$ ipython --no-banner

In [1]: import numpy as np

In [2]: np.set_printoptions(suppress=True, linewidth=100)

In [3]: E = np.array([[9.27, -2.75, 9.07, -7.85, -8.54],
   ...:     [9.06, -3.04, 9.17, -8.3, -9.18],
   ...:     [8.96, -3.38, 9.18, -8.04, -9.22],
   ...:     [8.98, -3.15, 9.3, -8.48, -8.65],
   ...:     [-3.71, 4.36, 8.09, -4.37, -8.95],
   ...:     [-4.22, 4.78, 7.85, -3.76, -9.02],
   ...:     [-4.0, 4.86, 7.76, -3.92, -8.4],
   ...:     [-3.56, 5.43, 7.93, -4.17, -8.44],
   ...:     [0.28, 7.64, 2.99, 0.81, 6.64],
   ...:     [0.21, 7.29, 3.4, 1.4, 7.19],
   ...:     [0.29, 7.13, 3.14, 1.0, 7.04],
   ...:     [0.15, 6.98, 3.3, 0.94, 6.41]])

In [4]: Xs = E - E.mean(axis=0)

In [5]: Uu, sv, VT = np.linalg.svd(Xs, full_matrices=False)

In [6]: np.abs(Uu[:, 0]).argmax()
Out[6]: np.int64(9)

In [7]: np.abs(VT[0]).argmax()
Out[7]: np.int64(4)

In [8]: Xs = (E - E.mean(axis=0)) / E.std(axis=0)

In [9]: np.argwhere(np.abs(Xs) > 2)
Out[9]: array([], shape=(0, 2), dtype=int64)

In [10]: b = np.linalg.lstsq(np.delete(Xs, 1, axis=1), Xs[:, 1])[0]

In [11]: round(1 - np.var(Xs[:, 1] - np.delete(Xs, 1, axis=1) @ b), 2)
Out[11]: np.float64(1.0)

In [12]: b.round(2)
Out[12]: array([-0.75, -0.31, -0.16,  0.36])

In [13]: Uu, sv, VT = np.linalg.svd(E)

In [14]: sv.round(2)
Out[14]: array([40.73, 23.17, 17.59,  0.79,  0.61])

In [15]: Y = Uu[:, :3] @ np.diag(sv[:3]) @ VT[:3]

In [16]: np.linalg.matrix_rank(Y)
Out[16]: np.int64(3)

In [17]: round(np.linalg.norm(E - Y, 2), 2), round(float(sv[3]), 2)
Out[17]: (np.float64(0.79), 0.79)

In [18]: J = np.array([[0.0, 0.0, 0.0], [0.0, -1.0, 0.0], [0.0, -1.0, 2.0]])

In [19]: # rows and columns are dependent

In [20]: vec = np.array([1, 3, 1, 3, 2])

In [21]: target = E @ vec

In [22]: np.round(np.linalg.pinv(E) @ E, 2) + 0
Out[22]: 
array([[1., 0., 0., 0., 0.],
       [0., 1., 0., 0., 0.],
       [0., 0., 1., 0., 0.],
       [0., 0., 0., 1., 0.],
       [0., 0., 0., 0., 1.]])

In [23]: np.round(np.linalg.solve(E.T @ E, E.T @ target), 2)
Out[23]: array([1., 3., 1., 3., 2.])

In [24]: target.round(2)
Out[24]: 
array([-30.54, -34.15, -34.56, -33.91, -13.55, -11.35, -10.22,  -8.73,  41.9 ,  44.06,  41.9 ,
        40.03])

In [25]: np.round(np.linalg.lstsq(E, target)[0], 2)
Out[25]: array([1., 3., 1., 3., 2.])

In [26]: rng = np.random.default_rng(7)

In [27]: target = target + 0.05 * rng.normal(size=12)

In [28]: target.round(2)
Out[28]: 
array([-30.54, -34.14, -34.57, -33.95, -13.57, -11.4 , -10.22,  -8.66,  41.88,  44.03,  41.92,
        40.05])

In [29]: b, *_ = np.linalg.lstsq(E, target)

In [30]: b.round(2)
Out[30]: array([1.02, 3.04, 0.96, 2.99, 1.98])

In [31]: K = np.array([[1, -1, 1, -1, -1, 1, -1, 1],
    ...:     [1, 1, 1, 1, -1, -1, -1, -1],
    ...:     [1, 1, -1, -1, 1, 1, -1, -1],
    ...:     [1, -1, 1, -1, 1, -1, 1, -1]])

In [32]: K
Out[32]: 
array([[ 1, -1,  1, -1, -1,  1, -1,  1],
       [ 1,  1,  1,  1, -1, -1, -1, -1],
       [ 1,  1, -1, -1,  1,  1, -1, -1],
       [ 1, -1,  1, -1,  1, -1,  1, -1]])

In [33]: w1 = np.array([[1, 2, 3, -1, -1, -2],
    ...:     [-3, 0, -2, -1, 3, -2],
    ...:     [-3, 3, -1, -3, -1, 1],
    ...:     [0, 3, 2, 0, 1, 2],
    ...:     [1, 2, -2, 3, 0, -3],
    ...:     [2, -3, -1, -3, 3, 3],
    ...:     [3, -2, -2, -3, -2, 0],
    ...:     [-1, 3, 0, 3, 1, -3]])

In [34]: b = np.array([2, 2, 0, -3, 3, 0])

In [35]: act = np.maximum(K @ w1 + b, 0)

In [36]: act
Out[36]: 
array([[ 0,  4,  5,  0,  3,  2],
       [ 0, 10,  7,  0,  3,  2],
       [ 4,  0,  0,  0,  9,  0],
       [ 6,  4,  0,  0,  0,  0]])

In [37]: np.linalg.matrix_rank(act)
Out[37]: np.int64(4)

In [38]: (act > 0).astype(int)
Out[38]: 
array([[0, 1, 1, 0, 1, 1],
       [0, 1, 1, 0, 1, 1],
       [1, 0, 0, 0, 1, 0],
       [1, 1, 0, 0, 0, 0]])

In [39]: C = np.array([[-2, 3, -2],
    ...:     [-3, 2, -3],
    ...:     [-1, 0, -3],
    ...:     [-2, 1, 0],
    ...:     [3, -1, -3],
    ...:     [-3, -3, 0]])

In [40]: act @ C
Out[40]: 
array([[-14,  -1, -36],
       [-34,  11, -60],
       [ 19,   3, -35],
       [-24,  26, -24]])

In [41]: w1 @ C
Out[41]: 
array([[ -6,  13, -14],
       [ 25,  -7,   3],
       [ -2,  -8,   3],
       [-14,  -1, -18],
       [ -3,  19,  -2],
       [ 12, -15,  -1],
       [  2,   4,  12],
       [ -1,  14, -10]])
